$ ipython --no-banner

In [1]: import numpy as np

In [2]: import numpy.linalg as la

In [3]: np.set_printoptions(suppress=True, linewidth=160)

In [4]: J = np.load("data.npy")

In [5]: J
Out[5]: 
array([[ 0,  0,  0],
       [ 0,  0, -2],
       [-2,  1, -2],
       [ 0,  0,  0],
       [-2,  1, -2],
       [ 0,  0,  0],
       [ 0,  0,  0],
       [-2,  1,  0],
       [ 0,  0,  0],
       [ 0,  0,  0]])

In [6]: Ac = J - J.mean(axis=0)

In [7]: U, sig, vt = la.svd(Ac, full_matrices=False)

In [8]: np.searchsorted(np.cumsum(sig ** 2) / (sig ** 2).sum(), 0.9) + 1
Out[8]: np.int64(2)

In [9]: np.round(vt[0] * np.sign(vt[0, np.abs(vt[0]).argmax()]), 2)
Out[9]: array([ 0.7 , -0.35,  0.63])

In [10]: np.round(Ac.mean(axis=0), 2) + 0
Out[10]: array([0., 0., 0.])

In [11]: np.round((sig ** 2).sum() ** 2 / (sig ** 4).sum(), 2)
Out[11]: np.float64(1.56)

In [12]: la.matrix_rank(Ac)
Out[12]: np.int64(2)

In [13]: W0 = -1 * np.eye(3) + np.ones((3, 3))

In [14]: W0
Out[14]: 
array([[0., 1., 1.],
       [1., 0., 1.],
       [1., 1., 0.]])

In [15]: O = W0.astype(float).copy()

In [16]: for j in range(3):
    ...:     O[:, j] -= O[:, :j] @ (O[:, :j].T @ O[:, j])
    ...:     O[:, j] /= la.norm(O[:, j])
    ...: 

In [17]: np.round(O.T @ O, 2) + 0
Out[17]: 
array([[1., 0., 0.],
       [0., 1., 0.],
       [0., 0., 1.]])

In [18]: np.round(O.T @ W0, 2) + 0
Out[18]: 
array([[1.41, 0.71, 0.71],
       [0.  , 1.22, 0.41],
       [0.  , 0.  , 1.15]])
